$ python -q
>>> import numpy as np
>>> np.set_printoptions(precision=3, suppress=True, linewidth=140)
>>> def rd(a):
...     return np.round(a, 3) + 0
... 
>>> J = np.loadtxt("dump.csv", delimiter=",")
>>> J
array([[1.   , 0.9  , 0.81 , 0.729, 0.656],
       [0.9  , 1.   , 0.9  , 0.81 , 0.729],
       [0.81 , 0.9  , 1.   , 0.9  , 0.81 ],
       [0.729, 0.81 , 0.9  , 1.   , 0.9  ],
       [0.656, 0.729, 0.81 , 0.9  , 1.   ]])
>>> # equal to its transpose
>>> rng = np.random.default_rng(89145)
>>> lab = rng.permutation(5)
>>> A2 = J[:, lab] * rng.choice([-1, 1], 5)
>>> A2
array([[ 1.   , -0.81 , -0.656, -0.9  ,  0.729],
       [ 0.9  , -0.9  , -0.729, -1.   ,  0.81 ],
       [ 0.81 , -1.   , -0.81 , -0.9  ,  0.9  ],
       [ 0.729, -0.9  , -0.9  , -0.81 ,  1.   ],
       [ 0.656, -0.81 , -1.   , -0.729,  0.9  ]])
>>> left, _, Vt = np.linalg.svd(J.T @ A2)
>>> rd(left @ Vt)
array([[ 1.,  0.,  0.,  0.,  0.],
       [ 0.,  0.,  0., -1.,  0.],
       [ 0., -1.,  0.,  0.,  0.],
       [ 0.,  0.,  0.,  0.,  1.],
       [ 0.,  0., -1.,  0.,  0.]])
>>> ev, V = np.linalg.eigh(J)
>>> x0 = np.array([0, 1, 3, -1, -3])
>>> rd(V * np.abs(ev) @ V.T)
array([[1.   , 0.9  , 0.81 , 0.729, 0.656],
       [0.9  , 1.   , 0.9  , 0.81 , 0.729],
       [0.81 , 0.9  , 1.   , 0.9  , 0.81 ],
       [0.729, 0.81 , 0.9  , 1.   , 0.9  ],
       [0.656, 0.729, 0.81 , 0.9  , 1.   ]])
>>> rd(np.linalg.eigvalsh(J[1:, 1:]))
array([0.061, 0.102, 0.31 , 3.527])
>>> rd(x0 @ J @ x0)
np.float64(4.826)
>>> np.abs(J).sum(axis=1).max(), rd(np.abs(ev).max())
(np.float64(4.42), np.float64(4.262))
>>> rd(V * np.maximum(ev, 0) @ V.T)
array([[1.   , 0.9  , 0.81 , 0.729, 0.656],
       [0.9  , 1.   , 0.9  , 0.81 , 0.729],
       [0.81 , 0.9  , 1.   , 0.9  , 0.81 ],
       [0.729, 0.81 , 0.9  , 1.   , 0.9  ],
       [0.656, 0.729, 0.81 , 0.9  , 1.   ]])
>>> rd(x0 @ J @ x0 / (x0 @ x0)), rd(ev[0]), rd(ev[-1])
(np.float64(0.241), np.float64(0.058), np.float64(4.262))
>>> (np.sign(V[:, -1].round(6)) == np.sign(V[0, -1].round(6))).astype(int)
array([1, 1, 1, 1, 1])
>>> M = np.array([[-5, 3, 1], [1, -5, 3], [3, 1, -5]])
>>> M
array([[-5,  3,  1],
       [ 1, -5,  3],
       [ 3,  1, -5]])
>>> hat = np.triu(np.array([[-3, 2, -2, 3, 2],
...     [0, 1, 1, -2, 1],
...     [-3, -2, -2, 0, -2],
...     [2, 3, -1, -3, 0],
...     [-2, -1, 0, 2, 3]]), 1) + np.eye(5)
>>> A2 = hat @ J @ np.linalg.inv(hat)
>>> rd(np.linalg.det(A2))
np.float64(0.001)
>>> np.linalg.matrix_rank(A2)
np.int64(5)
>>> np.trace(A2), np.trace(J)
(np.float64(5.0), np.float64(5.0))
